>>> import numpy as np
>>> np.set_printoptions(precision=2, suppress=True, linewidth=160, sign=" ")
>>> m1 = np.load("a.npy")
>>> m1
array([[ 1,  0,  2,  0,  2,  2,  3,  2,  3,  1,  0,  0,  0],
       [ 0,  3,  1,  2,  2,  1,  1,  1,  2,  0,  2,  0,  2],
       [ 0,  0,  3,  2,  2,  3,  0,  3,  0,  2,  3,  1,  0],
       [ 0,  0,  0,  1,  2,  1,  1,  2,  2,  2,  2,  2,  1],
       [ 0,  0,  0,  0,  2,  0,  3,  1,  0,  1,  1,  0,  1],
       [ 0,  0,  0,  0,  0,  3,  1,  2,  3,  3,  1,  3,  0],
       [ 0,  0,  0,  0,  0,  0,  3,  1,  0,  3,  0,  1,  3],
       [ 0,  0,  0,  0,  0,  0,  0,  0,  3,  2,  2,  1,  2],
       [ 0,  0,  0,  0,  0,  0,  0,  0,  3,  1,  1,  1,  0],
       [ 0,  0,  0,  0,  0,  0,  0,  0,  0,  1,  0,  2,  0],
       [ 0,  0,  0,  0,  0,  0,  0,  0,  0,  0,  3,  0,  2],
       [ 0,  0,  0,  0,  0,  0,  0,  0,  0,  0,  0,  1,  2],
       [ 0,  0,  0,  0,  0,  0,  0,  0,  0,  0,  0,  0,  2]])
>>> # looks like rank 12
>>> left, sv, Vt = np.linalg.svd(m1)
>>> evecs = Vt[:(sv > 1e-8).sum()]
>>> rng = np.random.default_rng(9986)
>>> x = m1[8] + 3 * m1[0] + rng.integers(2) * np.eye(13)[3]
>>> x
array([  3.,   0.,   6.,   0.,   6.,   6.,   9.,   6.,  12.,   4.,   1.,   1.,   0.])
>>> np.linalg.matrix_rank(np.vstack([m1, x]))
np.int64(12)
>>> round(np.linalg.norm(x - evecs.T @ evecs @ x), 2)
np.float64(0.0)
>>> np.diag(evecs.T @ evecs)
array([ 0.93,  0.89,  0.97,  0.63,  1.  ,  0.91,  0.97,  0.7 ,  1.  ,  1.  ,  1.  ,  1.  ,  1.  ])
>>> z = rng.permutation(13)
>>> z
array([  4,   2,  11,  10,   5,   3,  12,   8,   6,   1,   9,   0,   7])
>>> other = m1[z][:, z]
>>> np.diag(other)
array([ 2,  3,  1,  3,  3,  1,  2,  3,  3,  3,  1,  1,  0])
>>> round(np.linalg.det(other), 2), round(np.linalg.det(m1[z]), 2)
(np.float64(0.0), np.float64(0.0))
>>> f = np.array([-5, 3, 2])
>>> np.polyval(f, m1[1])
array([  2, -34,   0, -12, -12,   0,   0,   0, -12,   2, -12,   2, -12])
>>> np.correlate(m1[1], m1[2], "full")
array([  0,   0,   3,  10,  11,  10,  20,  11,  21,  22,  25,  30,  23,  27,  19,  23,   9,  19,  10,  10,  10,   4,   6,   0,   0])
>>> np.convolve(m1[1], f)
array([  0, -15,   4,  -1,  -2,   5,   2,   0,  -5,   8,  -6,   6,  -6,   6,   4])
>>> E = np.load("block15.npy")
>>> E.round(2) + 0
array([[-0.09,  0.03,  0.2 ,  0.45,  0.2 , -0.16, -0.47,  0.23, -0.12,  0.32, -0.33, -0.3 ,  0.3 ],
       [-0.09, -0.48, -0.6 , -0.18,  0.27, -0.12, -0.02,  0.09, -0.24,  0.35, -0.18,  0.18, -0.17],
       [-0.13,  0.05, -0.38,  0.15, -0.35,  0.04, -0.09, -0.01,  0.28, -0.39, -0.59,  0.23,  0.22],
       [-0.35,  0.3 , -0.19,  0.  , -0.09, -0.01, -0.09, -0.64,  0.05,  0.23, -0.11, -0.37, -0.35],
       [ 0.13,  0.15, -0.44,  0.29, -0.34, -0.54, -0.05,  0.1 ,  0.02,  0.05,  0.5 , -0.05,  0.1 ],
       [ 0.  ,  0.  , -0.09, -0.02,  0.15, -0.24,  0.3 ,  0.06, -0.49, -0.54, -0.18, -0.5 , -0.02],
       [ 0.03,  0.09, -0.01,  0.51,  0.34,  0.05, -0.14, -0.37, -0.33, -0.26,  0.12,  0.5 , -0.12],
       [-0.38, -0.27,  0.34, -0.15, -0.33, -0.36,  0.13, -0.32, -0.29,  0.1 , -0.02,  0.24,  0.37],
       [-0.57, -0.24, -0.03,  0.32, -0.29,  0.44,  0.04,  0.31, -0.15, -0.08,  0.26, -0.11, -0.17],
       [-0.57,  0.33, -0.06, -0.34,  0.41, -0.2 , -0.22,  0.21,  0.17, -0.22,  0.2 ,  0.14,  0.12],
       [ 0.19,  0.03, -0.16, -0.37, -0.21,  0.33, -0.6 , -0.11, -0.4 , -0.12,  0.16, -0.09,  0.24],
       [ 0.03, -0.59,  0.17,  0.01,  0.03, -0.25, -0.41, -0.17,  0.37, -0.35,  0.11, -0.17, -0.26],
       [-0.03, -0.23, -0.23,  0.12,  0.31,  0.27,  0.24, -0.32,  0.25, -0.01,  0.23, -0.24,  0.62]])
>>> # columns are unit length and at right angles
>>> other = np.linalg.inv(E)
>>> round(float(np.linalg.slogdet(E)[0]), 2)
1.0
>>> round(np.linalg.det(E) * np.linalg.det(other), 2)
np.float64(1.0)
>>> gram = E.T @ E
>>> np.linalg.matrix_rank(gram)
np.int64(13)
>>> (E @ E.T).shape
(13, 13)
>>> np.diag(gram)
array([ 1.,  1.,  1.,  1.,  1.,  1.,  1.,  1.,  1.,  1.,  1.,  1.,  1.])
>>> np.trace(gram), (E ** 2).sum()
(np.float64(13.0), np.float64(13.0))
>>> K = np.array([[-1.3, 0.61, -0.87, -5.96, 3.44],
...     [0.68, 0.91, 3.88, 1.56, -0.92],
...     [-0.47, 3.29, 7.71, -7.96, 4.13],
...     [-0.49, 0.5, 0.37, -2.53, 1.5],
...     [0.68, -2.89, -5.84, 8.82, -4.61],
...     [0.58, 1.57, 6.19, -0.38, 0.12],
...     [0.36, -2.27, -5.16, 6.25, -3.15],
...     [-0.86, 3.54, 8.11, -10.62, 5.49],
...     [1.2, -2.42, -3.77, 9.59, -5.34],
...     [1.21, -4.19, -8.63, 13.09, -6.88]])
>>> K
array([[ -1.3 ,   0.61,  -0.87,  -5.96,   3.44],
       [  0.68,   0.91,   3.88,   1.56,  -0.92],
       [ -0.47,   3.29,   7.71,  -7.96,   4.13],
       [ -0.49,   0.5 ,   0.37,  -2.53,   1.5 ],
       [  0.68,  -2.89,  -5.84,   8.82,  -4.61],
       [  0.58,   1.57,   6.19,  -0.38,   0.12],
       [  0.36,  -2.27,  -5.16,   6.25,  -3.15],
       [ -0.86,   3.54,   8.11, -10.62,   5.49],
       [  1.2 ,  -2.42,  -3.77,   9.59,  -5.34],
       [  1.21,  -4.19,  -8.63,  13.09,  -6.88]])
>>> f, v = K[6], K[9]
>>> np.round(f @ v, 2)
np.float64(157.96)
>>> p = (f @ v) / (f @ f) * f
>>> round(float((v - p) @ f), 2)
-0.0
>>> round(np.linalg.norm(f + v) ** 2 + np.linalg.norm(f - v) ** 2, 2)
np.float64(786.15)
>>> left, sv, Vt = np.linalg.svd(K)
>>> np.argmax(sv[:-1] / (sv[1:] + 1e-6)) + 1
np.int64(2)
>>> sv
array([ 33.02,   8.92,   0.36,   0.25,   0.14])
>>> other = left[:, :2] @ np.diag(sv[:2]) @ Vt[:2]
>>> round(float(np.linalg.norm(K - other, 2)), 2), np.round(sv[2], 2)
(0.36, np.float64(0.36))
>>> basis = K[[9, 7]].astype(float)
>>> for _ in range(5):
...     z = np.linalg.norm(K[:, None] - basis, axis=-1).argmin(axis=1)
...     basis = np.array([K[z == j].mean(axis=0) for j in range(2)])
... 
>>> z
array([ 1,  1,  1,  1,  0,  1,  0,  1,  0,  0])
>>> basis[1] - basis[0]
array([ -1.17,   4.68,  10.08, -13.75,   7.29])
>>> basis
array([[ 0.86, -2.94, -5.85,  9.44, -5.  ],
       [-0.31,  1.74,  4.23, -4.32,  2.29]])
>>> np.abs(basis[1] - basis[0]).argmax()
np.int64(3)
>>> np.bincount(z)
array([ 4,  6])
>>> f = np.array([4, 0])
>>> np.polyval(f, basis[0])
array([  3.45, -11.77, -23.4 ,  37.75, -19.98])
>>> np.cross(basis[0, :3], basis[1, :3])
array([-2.29, -1.84,  0.59])
